% ipython --no-banner

In [1]: import numpy as np

In [2]: np.set_printoptions(suppress=True, linewidth=200)

In [3]: K = np.array([[0, -3, 2, -2, -2, 2, -1, -1],
   ...:     [0, 0, 0, 3, -2, 0, -1, -2],
   ...:     [0, 0, 0, 0, -1, -2, -2, 0],
   ...:     [0, 0, 0, 0, -3, -2, -3, -1],
   ...:     [0, 0, 0, 0, 0, 2, -3, 3],
   ...:     [0, 0, 0, 0, 0, 0, 1, 3],
   ...:     [0, 0, 0, 0, 0, 0, 0, 3],
   ...:     [0, 0, 0, 0, 0, 0, 0, 0]])

In [4]: rng = np.random.default_rng(3)

In [5]: labels = rng.permutation(8)

In [6]: labels
Out[6]: array([6, 7, 2, 1, 4, 5, 3, 0])

In [7]: B = K[labels][:, labels]

In [8]: print(np.diag(B))
[0 0 0 0 0 0 0 0]

In [9]: B
Out[9]: 
array([[ 0,  3,  0,  0,  0,  0,  0,  0],
       [ 0,  0,  0,  0,  0,  0,  0,  0],
       [-2,  0,  0,  0, -1, -2,  0,  0],
       [-1, -2,  0,  0, -2,  0,  3,  0],
       [-3,  3,  0,  0,  0,  2,  0,  0],
       [ 1,  3,  0,  0,  0,  0,  0,  0],
       [-3, -1,  0,  0, -3, -2,  0,  0],
       [-1, -1,  2, -3, -2,  2, -2,  0]])

In [10]: Uu, sig, vt = np.linalg.svd(K)

In [11]: V = vt[:(sig > 1e-8).sum()]

In [12]: x0 = K[5] + 5 * K[6] + rng.integers(2) * np.eye(8)[7]

In [13]: x0
Out[13]: array([ 0.,  0.,  0.,  0.,  0.,  0.,  1., 18.])

In [14]: np.linalg.matrix_rank(np.vstack([K, x0]))
Out[14]: np.int64(6)

In [15]: J = np.load("m.npy")

In [16]: J
Out[16]: 
array([[0, 1, 0, 0, 0, 2, 0, 1, 0, 0, 0, 2, 0],
       [2, 1, 0, 0, 2, 2, 0, 0, 0, 0, 0, 0, 0],
       [0, 0, 1, 0, 0, 0, 0, 0, 0, 0, 0, 0, 0],
       [0, 0, 0, 0, 0, 0, 1, 0, 1, 0, 0, 0, 0],
       [2, 1, 0, 0, 0, 1, 0, 2, 0, 0, 0, 0, 0],
       [1, 2, 0, 0, 2, 0, 0, 1, 0, 0, 0, 2, 0],
       [0, 0, 0, 0, 0, 0, 2, 0, 0, 1, 0, 0, 0],
       [0, 1, 0, 0, 1, 2, 0, 1, 0, 0, 0, 2, 0],
       [0, 0, 0, 0, 0, 0, 0, 0, 2, 1, 0, 0, 0],
       [0, 0, 0, 1, 0, 0, 0, 0, 2, 2, 2, 0, 0],
       [0, 0, 0, 0, 0, 0, 0, 0, 1, 0, 2, 0, 0],
       [1, 0, 0, 0, 1, 1, 0, 2, 0, 0, 0, 1, 0],
       [2, 2, 0, 0, 1, 0, 0, 1, 0, 0, 0, 0, 0]])

In [17]: # splits into 3 blocks

In [18]: np.linalg.matrix_rank(J, rtol=0.1)
Out[18]: np.int64(10)

In [19]: np.linalg.cond(J) > 100
Out[19]: np.True_
